In [1]: import numpy as np

In [2]: from numpy import linalg as LA

In [3]: np.set_printoptions(precision=2, suppress=True, linewidth=120, legacy="1.25")

In [4]: M = np.load("data.npy")

In [5]: print(M)
[[6. 0. 5.]
 [0. 6. 0.]
 [5. 0. 6.]]

In [6]: O, evecs = LA.qr(M[:, :2])[0], LA.qr(M[:, 2:])[0]

In [7]: sig = LA.svd(O.T @ evecs, compute_uv=False)

In [8]: print(np.round(LA.norm(O @ O.T - evecs @ evecs.T, 2), 2))
1.0

In [9]: print((sig > 0.9).sum())
1

In [10]: print(np.degrees(np.arccos(sig.clip(0, 1))))
[10.39]

In [11]: print(np.flatnonzero(LA.matrix_power((M != 0) + (M.T != 0) + np.eye(3), 3)[2]))
[0 2]

In [12]: print(M @ M)
[[61.  0. 60.]
 [ 0. 36.  0.]
 [60.  0. 61.]]

In [13]: data = np.loadtxt("block10.csv", delimiter=",")

In [14]: print(data)
[[-0.5  -0.84 -0.1   0.19]
 [-0.15 -0.16  0.43 -0.87]
 [ 0.84 -0.51  0.17  0.04]
 [-0.15  0.08  0.88  0.45]]

In [15]: proj = np.triu(np.array([[1, 2, 5, 0], [1, 1, 3, 2], [2, 3, 3, 2], [3, 4, 1, 0]]), 1) + np.eye(4)

In [16]: A2 = proj @ data @ LA.inv(proj)

In [17]: print(LA.matrix_rank(A2))
4

In [18]: print(round(float(LA.det(A2)), 2))
-1.0

In [19]: cov = data.T @ data

In [20]: print(np.allclose(cov, cov.T))
True

In [21]: print((data @ data.T).shape)
(4, 4)

In [22]: print(LA.matrix_rank(cov))
4

In [23]: print(LA.eigvalsh(cov)[::-1])
[1. 1. 1. 1.]

In [24]: rng = np.random.default_rng(4925)

In [25]: labels = rng.permutation(4)

In [26]: A2 = data[:, labels] * rng.choice([-1, 1], 4)

In [27]: print(A2)
[[-0.19  0.84  0.1   0.5 ]
 [ 0.87  0.16 -0.43  0.15]
 [-0.04  0.51 -0.17 -0.84]
 [-0.45 -0.08 -0.88  0.15]]

In [28]: Uu, _, Vh = LA.svd(data.T @ A2)

In [29]: print(np.round(LA.lstsq(data, A2)[0], 2) + 0)
[[ 0.  0.  0. -1.]
 [ 0. -1.  0.  0.]
 [ 0.  0. -1.  0.]
 [-1.  0.  0.  0.]]

In [30]: print(labels)
[3 1 2 0]
